In [1]: import numpy as np

In [2]: from numpy import linalg as LA

In [3]: np.set_printoptions(precision=1, suppress=True, linewidth=100, legacy="1.25")

In [4]: rnd = lambda a: np.round(a, 1) + 0

In [5]: q, _ = LA.qr(np.array([[0.7, 0.1, -1.3, -0.8, 0.1, 0.0, -0.2, -0.3],
   ...:     [-1.4, 0.7, 0.7, 0.8, -0.7, -0.4, 1.3, 1.1],
   ...:     [-0.3, 2.2, 0.1, 2.6, -0.1, 0.7, 1.5, -1.6],
   ...:     [-0.3, 0.8, -0.6, -1.5, -1.6, -0.4, 1.8, -0.2],
   ...:     [0.0, -0.5, 1.2, -1.3, 0.3, -1.2, 0.8, -1.0],
   ...:     [0.3, -1.5, 0.9, -0.5, 0.1, -1.1, 0.9, 0.1],
   ...:     [-0.7, -1.6, 0.1, -0.3, 0.8, -2.5, 0.0, 0.2],
   ...:     [-1.4, 0.8, 0.4, -1.3, 1.4, 1.6, 0.9, 0.3]]))

In [6]: m1 = q[:, :7]

In [7]: print(rnd(m1))
[[-0.3 -0.1  0.5 -0.2 -0.2  0.3 -0.2]
 [ 0.6  0.  -0.1  0.2  0.4 -0.1  0.1]
 [ 0.1 -0.6 -0.3  0.4 -0.1  0.5 -0.3]
 [ 0.1 -0.2  0.3 -0.5  0.6  0.2 -0.2]
 [ 0.   0.2 -0.6 -0.5 -0.1  0.5  0.3]
 [-0.1  0.4 -0.4  0.   0.1 -0.1 -0.8]
 [ 0.3  0.6  0.3  0.3 -0.1  0.5  0. ]
 [ 0.6 -0.1  0.1 -0.4 -0.6 -0.2 -0.2]]

In [8]: rng = np.random.default_rng(44595)

In [9]: Y = m1 + rng.integers(-2, 3, (8, 4)) @ rng.integers(-2, 3, (4, 7))

In [10]: print(rnd(Y))
[[-3.3 -0.1  1.5  1.8 -0.2  1.3  0.8]
 [ 8.6  0.  -8.1 -6.8 -2.6  2.9 -1.9]
 [-1.9  0.4  4.7  2.4 -0.1 -3.5 -0.3]
 [-3.9 -1.2  1.3  4.5  7.6  3.2  3.8]
 [ 5.  -0.8 -4.6 -6.5 -6.1 -0.5 -4.7]
 [ 0.9  2.4 -5.4  0.   2.1  6.9  4.2]
 [ 2.3  4.6  0.3 -2.7 -7.1 -0.5  0. ]
 [ 3.6  0.9  4.1 -2.4 -2.6 -7.2 -3.2]]

In [11]: print(np.abs(Y - m1).sum(axis=1))
[ 8. 31. 14. 25. 28. 22. 17. 22.]

In [12]: print(LA.matrix_rank(Y - m1, tol=1e-8))
4

In [13]: K = np.loadtxt("m.csv", delimiter=",")

In [14]: print(K)
[[  1.7   4.3   3.4   2.1   2.1  -0.3   3.8   2.2   0.3   3.8   3.8  -0.2   0.1   0.6   0.2   4.4]
 [ -8.6 -18.6 -18.   -9.1  -9.4   0.2 -18.1  -8.8   0.2 -18.  -18.1  -0.3   0.2  -0.2  -0.4 -18. ]
 [  2.    3.8   4.4   2.    2.2  -0.1   4.2   2.5  -0.1   3.8   4.1   0.4  -0.1   0.   -0.4   4.3]
 [  5.3  10.2  10.2   5.3   5.    0.   10.    5.2  -0.2  10.4  10.    0.2  -0.2   0.2  -0.5   9.8]
 [ -0.5  -1.9  -2.   -0.6  -0.9   0.4  -2.4  -0.9  -0.1  -2.2  -1.7   0.1  -0.1   0.5   0.   -2.6]
 [ -2.1  -3.6  -3.7  -1.7  -1.9   0.1  -4.   -1.8   0.   -4.6  -4.1  -0.2   0.4   0.4   0.3  -3.9]
 [  7.   13.7  14.3   7.6   7.   -0.3  14.1   6.8  -0.1  13.7  14.    0.8   0.1  -0.1  -0.4  13.7]
 [ -1.5  -1.4  -1.9  -1.1  -1.1   0.3  -2.1  -1.   -0.1  -2.4  -1.9  -0.5   0.2  -0.1   0.7  -1.9]
 [  9.1  17.9  18.2   8.7   8.7   0.   17.5   9.2   0.3  17.8  18.6  -0.1   0.1   0.1  -0.1  18.2]]

In [15]: vec = np.array([-1, 2, 0, -1, -2, -1, 1])

In [16]: y = m1 @ vec

In [17]: print(rnd(LA.solve(m1.T @ m1, m1.T @ y)))
[-1.  2.  0. -1. -2. -1.  1.]

In [18]: y = y + 0.1 * rng.normal(size=8)

In [19]: print(rnd(y))
[-0.1 -1.7 -2.3 -1.6  0.6  0.   0.1  0.8]

In [20]: beta, *_ = LA.lstsq(m1, y)

In [21]: print(beta.round())
[-1.  2. -0. -1. -2. -1.  1.]

In [22]: print([round(float(LA.norm(LA.solve(m1.T @ m1 + lam * np.eye(7), m1.T @ y))), 2) for lam in (0, 1, 10, 100)])
[3.41, 1.71, 0.31, 0.03]

In [23]: print(rnd(m1.T @ (y - m1 @ beta)))
[0. 0. 0. 0. 0. 0. 0.]

In [24]: lab = rng.integers(0, 3, 13)

In [25]: data = np.triu((lab[:, None] == lab) & (rng.random((13, 13)) < 0.8), 1).astype(int)

In [26]: data += data.T

In [27]: print(data)
[[0 0 0 0 0 0 0 1 0 0 1 0 0]
 [0 0 1 1 0 0 0 0 0 1 0 1 1]
 [0 1 0 1 0 0 0 0 0 1 0 1 1]
 [0 1 1 0 0 0 0 0 0 1 0 1 1]
 [0 0 0 0 0 1 0 0 0 0 0 0 0]
 [0 0 0 0 1 0 1 0 0 0 0 0 0]
 [0 0 0 0 0 1 0 0 0 0 0 0 0]
 [1 0 0 0 0 0 0 0 1 0 1 0 0]
 [0 0 0 0 0 0 0 1 0 0 1 0 0]
 [0 1 1 1 0 0 0 0 0 0 0 0 1]
 [1 0 0 0 0 0 0 1 1 0 0 0 0]
 [0 1 1 1 0 0 0 0 0 0 0 0 1]
 [0 1 1 1 0 0 0 0 0 1 0 1 0]]

In [28]: print(np.unique(data.round(6), axis=0).shape)
(10, 13)

In [29]: print(rnd(np.trace(LA.pinv(data) @ data)))
10.0

In [30]: try:
    ...:     LA.inv(data)
    ...: except LA.LinAlgError as e:
    ...:     print("failed:", e)
    ...: 
failed: Singular matrix

In [31]: print([round(float(x), 1) for x in LA.svd(data, compute_uv=False)[:3]])
[4.7, 2.6, 1.7]

In [32]: U, s, vt = LA.svd(data)

In [33]: V = vt[:(s > 1e-8).sum()]

In [34]: vec = data[3] + 4 * data[11] + rng.integers(2) * np.eye(13)[12]

In [35]: print(vec)
[0. 5. 5. 4. 0. 0. 0. 0. 0. 1. 0. 1. 6.]

In [36]: print(np.allclose(V.T @ V @ vec, vec))
True

In [37]: print(LA.matrix_rank(np.vstack([data, vec])))
10

In [38]: print(rnd(np.diag(V.T @ V)))
[0.5 1.  1.  1.  0.5 1.  0.5 1.  0.5 0.5 1.  0.5 1. ]

In [39]: print(np.trace(data @ data @ data) // 6)
18

In [40]: print(data.sum(axis=0))
[2 5 5 5 1 2 1 3 2 4 3 4 5]

In [41]: Lm = np.diag(data.sum(axis=1)) - data

In [42]: print(Lm @ np.ones(13))
[0. 0. 0. 0. 0. 0. 0. 0. 0. 0. 0. 0. 0.]

In [43]: print(round(LA.det(Lm[1:, 1:])))
0

In [44]: print(rnd(LA.det(data)))
0.0

In [45]: M = np.load("dump.npy")

In [46]: print(M)
[[1 0 0 0 0 0 0 0 0]
 [0 0 0 0 0 0 1 0 0]
 [0 1 0 0 0 0 0 0 0]
 [0 0 0 0 0 0 0 1 0]
 [0 0 0 0 0 1 0 0 0]
 [0 0 0 0 0 0 0 0 1]
 [0 0 0 1 0 0 0 0 0]
 [0 0 0 0 1 0 0 0 0]
 [0 0 1 0 0 0 0 0 0]]

In [47]: Y = M / np.sqrt((M ** 2).mean(axis=1, keepdims=True))

In [48]: print(LA.matrix_rank(M - M.mean(axis=1, keepdims=True)))
8

In [49]: print(rnd(LA.norm(Y, axis=1)))
[3. 3. 3. 3. 3. 3. 3. 3. 3.]

In [50]: print(rnd(LA.det(M)))
-1.0

In [51]: print(np.flatnonzero(LA.matrix_power((M != 0) + (M.T != 0) + np.eye(9), 9)[2]))
[1 2 3 4 5 6 7 8]

In [52]: print((M != 0).astype(int))
[[1 0 0 0 0 0 0 0 0]
 [0 0 0 0 0 0 1 0 0]
 [0 1 0 0 0 0 0 0 0]
 [0 0 0 0 0 0 0 1 0]
 [0 0 0 0 0 1 0 0 0]
 [0 0 0 0 0 0 0 0 1]
 [0 0 0 1 0 0 0 0 0]
 [0 0 0 0 1 0 0 0 0]
 [0 0 1 0 0 0 0 0 0]]

In [53]: print((LA.matrix_power((M != 0) + (M.T != 0) + np.eye(9), 9) > 0).astype(int))
[[1 0 0 0 0 0 0 0 0]
 [0 1 1 1 1 1 1 1 1]
 [0 1 1 1 1 1 1 1 1]
 [0 1 1 1 1 1 1 1 1]
 [0 1 1 1 1 1 1 1 1]
 [0 1 1 1 1 1 1 1 1]
 [0 1 1 1 1 1 1 1 1]
 [0 1 1 1 1 1 1 1 1]
 [0 1 1 1 1 1 1 1 1]]

In [54]: print(rnd(np.sort(LA.eigvals(M).real)))
[-1.  -0.7 -0.7  0.   0.   0.7  0.7  1.   1. ]

In [55]: print(M @ M)
[[1 0 0 0 0 0 0 0 0]
 [0 0 0 1 0 0 0 0 0]
 [0 0 0 0 0 0 1 0 0]
 [0 0 0 0 1 0 0 0 0]
 [0 0 0 0 0 0 0 0 1]
 [0 0 1 0 0 0 0 0 0]
 [0 0 0 0 0 0 0 1 0]
 [0 0 0 0 0 1 0 0 0]
 [0 1 0 0 0 0 0 0 0]]

In [56]: vec = np.array([-2, 4, 5, 2, 2, -1, 3, -4, 0, -3, 5, 2, 5])

In [57]: print(data @ (2 * vec))
[  2  22  20  26  -2  10  -2   6   2  32 -12  32  20]

In [58]: print((data @ vec).argmax())
9

In [59]: print(np.einsum("ij,j->i", data, vec))
[ 1 11 10 13 -1  5 -1  3  1 16 -6 16 10]

In [60]: print(rnd(LA.norm(M, 1)), rnd(LA.norm(M, np.inf)))
1.0 1.0

In [61]: print(rnd(LA.norm(M[0], 1)), rnd(LA.norm(M[0], np.inf)))
1.0 1.0

In [62]: print(rnd(LA.norm(M, axis=0)))
[1. 1. 1. 1. 1. 1. 1. 1. 1.]

In [63]: q, _ = LA.qr(np.array([[-1.1, -2.8, -1.4, 0.5, 1.4],
    ...:     [1.7, -1.1, -0.5, 0.7, -0.9],
    ...:     [1.5, 0.0, 0.8, -0.9, 2.0],
    ...:     [-0.4, 1.6, 0.2, -0.6, 1.1],
    ...:     [-0.1, 0.3, -2.1, -0.8, 1.1]]))

In [64]: A = q[:, :5]

In [65]: print(rnd(A))
[[-0.4 -0.8  0.1 -0.3 -0.3]
 [ 0.7 -0.4  0.3  0.5 -0.3]
 [ 0.6  0.  -0.2 -0.8 -0.1]
 [-0.2  0.5  0.1 -0.1 -0.9]
 [ 0.   0.1  0.9 -0.2  0.2]]

In [66]: print(rnd(LA.norm(A, axis=0)))
[1. 1. 1. 1. 1.]

In [67]: t3 = np.stack([A, 2 * A, A[::-1]])

In [68]: print(rnd(t3.sum(axis=0)))
[[-1.3 -2.3  1.1 -1.1 -0.8]
 [ 1.8 -0.6  0.9  1.4 -1.9]
 [ 2.3 -0.1 -0.7 -3.2 -0.2]
 [ 0.2  1.1  0.6  0.2 -2.9]
 [-0.5 -0.5  2.9 -1.   0.3]]

In [69]: print(rnd(np.einsum("bij,cij->bc", t3, t3)))
[[ 5. 10.  1.]
 [10. 20.  2.]
 [ 1.  2.  5.]]

In [70]: print(LA.matrix_rank(t3.reshape(3, -1)))
2

In [71]: print((t3 @ A.T).shape)
(3, 5, 5)

In [72]: w1 = np.array([[8, 5, 4], [3, 9, 5], [5, 2, 3], [5, 7, 3], [6, 6, 2]])

In [73]: beta = np.array([2, 1, 2])

In [74]: hid = np.maximum(A @ w1 + beta, 0)

In [75]: print((hid > 0).astype(int))
[[0 0 0]
 [1 1 1]
 [1 0 1]
 [0 0 1]
 [1 1 1]]

In [76]: print(rnd(hid))
[[0.  0.  0. ]
 [7.9 2.9 4.4]
 [1.5 0.  1.2]
 [0.  0.  2.1]
 [6.6 3.  4.8]]

In [77]: print(LA.matrix_rank(hid))
3

In [78]: W2 = np.array([[1, -3, -2], [2, -2, 1], [2, 2, -1]])

In [79]: print(rnd(hid @ W2))
[[  0.    0.    0. ]
 [ 22.4 -20.6 -17.3]
 [  3.8  -2.   -4.1]
 [  4.2   4.2  -2.1]
 [ 22.2 -16.3 -15.1]]

In [80]: print(np.allclose(A @ A.T, A.T @ A))
True

In [81]: print(rnd((A + A.T) / 2))
[[-0.4 -0.1  0.3 -0.2 -0.2]
 [-0.1 -0.4  0.1  0.5 -0.1]
 [ 0.3  0.1 -0.2 -0.3  0.4]
 [-0.2  0.5 -0.3 -0.1 -0.5]
 [-0.2 -0.1  0.4 -0.5  0.2]]

In [82]: print(np.allclose(A, A.T))
False

In [83]: A.inv()
Traceback (most recent call last):
  Cell In[83], line 1
    A.inv()
AttributeError: 'numpy.ndarray' object has no attribute 'inv'


In [84]: feats = np.load("block14.npy")

In [85]: print(feats)
[[0 0 0 0 0 0 0 0 0]
 [0 2 0 0 0 0 0 0 0]
 [0 0 2 0 0 0 0 0 0]
 [0 0 0 0 0 0 0 0 0]
 [0 0 0 0 0 0 0 0 0]
 [0 0 0 0 0 3 0 0 0]
 [0 0 0 0 0 0 2 0 0]
 [0 0 0 0 0 0 0 3 0]
 [0 0 0 0 0 0 0 0 3]]

In [86]: print(LA.matrix_rank(feats, rtol=0.1))
6

In [87]: print(rnd(LA.norm(feats, 2) / LA.norm(feats)))
0.5

In [88]: print([round(float(x), 1) for x in LA.svd(feats, compute_uv=False)[:3]])
[3.0, 3.0, 3.0]

In [89]: print(rnd(np.sort(LA.eigvals(feats))))
[0. 0. 0. 2. 2. 2. 3. 3. 3.]

In [90]: print(LA.matrix_rank(feats - feats[0, 0] * np.eye(9)))
6

In [91]: print(rnd(feats @ LA.pinv(feats) @ feats))
[[0. 0. 0. 0. 0. 0. 0. 0. 0.]
 [0. 2. 0. 0. 0. 0. 0. 0. 0.]
 [0. 0. 2. 0. 0. 0. 0. 0. 0.]
 [0. 0. 0. 0. 0. 0. 0. 0. 0.]
 [0. 0. 0. 0. 0. 0. 0. 0. 0.]
 [0. 0. 0. 0. 0. 3. 0. 0. 0.]
 [0. 0. 0. 0. 0. 0. 2. 0. 0.]
 [0. 0. 0. 0. 0. 0. 0. 3. 0.]
 [0. 0. 0. 0. 0. 0. 0. 0. 3.]]

In [92]: print(rnd(np.trace(LA.pinv(feats) @ feats)))
6.0

In [93]: print(LA.lstsq(feats[:-1].T, feats[-1])[2])
5

In [94]: print(np.abs(np.diag(LA.qr(feats)[1])) > 1e-9)
[False  True  True False False  True  True  True  True]

In [95]: print(rnd(np.sort(np.abs(LA.eigvals(feats)))))
[0. 0. 0. 2. 2. 2. 3. 3. 3.]

In [96]: print(rnd(np.abs(LA.eigvals(feats)).max()))
3.0

In [97]: print(np.trace(feats))
15

In [98]: print(np.allclose(feats @ feats.T, feats.T @ feats))
True

In [99]: arr = np.load("case4.npy")

In [100]: print(arr)
[[  0.    0.2  -3.4   0.3  -0.7   0.5]
 [ -1.7  -0.1   4.4  -0.6   0.9   0.3]
 [ -0.7  -0.8  -5.7   0.4  -1.1   1.3]
 [  0.   -0.1  -6.9  -0.6  -1.4   0.7]
 [ -0.2  -1.8  -2.5   0.5  -0.5   0.3]
 [  0.    1.8  -6.6  -1.1  -1.3   1.1]
 [ -0.5  -0.2  -8.   -0.3  -1.6   1.5]
 [ -1.1  -0.5   1.9   1.4   0.4   0.8]
 [  1.3  -1.    3.   -0.5   0.6  -0.4]
 [  0.    0.3  -4.4   0.7  -0.9  -0.1]
 [ -1.2  -1.3  -4.6   0.2  -0.9  -0.4]
 [  0.6  -0.5  -3.6  -1.1  -0.7  -0.8]
 [  0.2   0.9   1.9   0.1   0.4  -0.7]
 [  0.1   0.    1.9  -1.7   0.4   0.9]
 [  1.2   2.    4.    0.8   0.8   1.7]
 [  1.1  -1.6   0.   -0.3   0.   -1. ]
 [  0.3   0.8   2.5  -0.8   0.5  -1.2]
 [ -0.9  -1.3   2.8  -1.1   0.6   1.1]
 [ -0.5   0.7 -11.9   1.7  -2.4   0.8]
 [ -0.2  -0.9   0.6  -1.2   0.1   0.4]
 [  0.3  -0.4  -4.6  -1.1  -0.9   2.1]
 [  0.3   1.1  -2.4  -0.6  -0.5   0.1]
 [ -1.2  -1.4   2.    0.7   0.4  -0.8]
 [  0.5  -1.6   6.5   1.    1.3   0.8]
 [  1.5   1.2  -1.7   0.   -0.3   2.2]
 [ -1.1  -1.2  -1.9   1.7  -0.4   0.7]
 [ -0.3   1.1  -2.1  -1.   -0.4   0. ]
 [  1.    0.2  -4.1  -0.8  -0.8  -0.2]
 [  1.4  -0.3  -0.6  -0.8  -0.1  -0.9]
 [ -0.2  -2.7  -3.5   0.7  -0.7   0.5]
 [ -0.5   0.8   0.4   0.5   0.1   2. ]
 [  1.   -0.3 -12.7   0.1  -2.5  -0.9]
 [  1.5   0.9  -6.5  -0.6  -1.3   0.6]
 [ -0.7  -0.2  -4.   -0.8  -0.8  -0.7]
 [  2.    0.2  10.1   0.6   2.    0.1]
 [ -0.6  -1.7  -4.6   1.1  -0.9   0.9]
 [ -1.5   0.6  10.   -0.7   2.   -0.8]]

In [101]: lab = rng.permutation(6)

In [102]: Y = arr[:, lab] * rng.choice([-1, 1], 6)

In [103]: print(Y)
[[ -0.    0.5   0.2  -0.7  -3.4   0.3]
 [  1.7   0.3  -0.1   0.9   4.4  -0.6]
 [  0.7   1.3  -0.8  -1.1  -5.7   0.4]
 [ -0.    0.7  -0.1  -1.4  -6.9  -0.6]
 [  0.2   0.3  -1.8  -0.5  -2.5   0.5]
 [ -0.    1.1   1.8  -1.3  -6.6  -1.1]
 [  0.5   1.5  -0.2  -1.6  -8.   -0.3]
 [  1.1   0.8  -0.5   0.4   1.9   1.4]
 [ -1.3  -0.4  -1.    0.6   3.   -0.5]
 [ -0.   -0.1   0.3  -0.9  -4.4   0.7]
 [  1.2  -0.4  -1.3  -0.9  -4.6   0.2]
 [ -0.6  -0.8  -0.5  -0.7  -3.6  -1.1]
 [ -0.2  -0.7   0.9   0.4   1.9   0.1]
 [ -0.1   0.9   0.    0.4   1.9  -1.7]
 [ -1.2   1.7   2.    0.8   4.    0.8]
 [ -1.1  -1.   -1.6   0.    0.   -0.3]
 [ -0.3  -1.2   0.8   0.5   2.5  -0.8]
 [  0.9   1.1  -1.3   0.6   2.8  -1.1]
 [  0.5   0.8   0.7  -2.4 -11.9   1.7]
 [  0.2   0.4  -0.9   0.1   0.6  -1.2]
 [ -0.3   2.1  -0.4  -0.9  -4.6  -1.1]
 [ -0.3   0.1   1.1  -0.5  -2.4  -0.6]
 [  1.2  -0.8  -1.4   0.4   2.    0.7]
 [ -0.5   0.8  -1.6   1.3   6.5   1. ]
 [ -1.5   2.2   1.2  -0.3  -1.7   0. ]
 [  1.1   0.7  -1.2  -0.4  -1.9   1.7]
 [  0.3   0.    1.1  -0.4  -2.1  -1. ]
 [ -1.   -0.2   0.2  -0.8  -4.1  -0.8]
 [ -1.4  -0.9  -0.3  -0.1  -0.6  -0.8]
 [  0.2   0.5  -2.7  -0.7  -3.5   0.7]
 [  0.5   2.    0.8   0.1   0.4   0.5]
 [ -1.   -0.9  -0.3  -2.5 -12.7   0.1]
 [ -1.5   0.6   0.9  -1.3  -6.5  -0.6]
 [  0.7  -0.7  -0.2  -0.8  -4.   -0.8]
 [ -2.    0.1   0.2   2.   10.1   0.6]
 [  0.6   0.9  -1.7  -0.9  -4.6   1.1]
 [  1.5  -0.8   0.6   2.   10.   -0.7]]

In [104]: U, _, vt = LA.svd(arr.T @ Y)

In [105]: print(rnd(LA.lstsq(arr, Y)[0]))
[[-1.  0.  0.  0.  0.  0.]
 [ 0.  0.  1.  0.  0.  0.]
 [ 0.  0.  0.  0.  1.  0.]
 [ 0.  0.  0.  0.  0.  1.]
 [ 0.  0.  0.  1.  0.  0.]
 [ 0.  1.  0.  0.  0.  0.]]
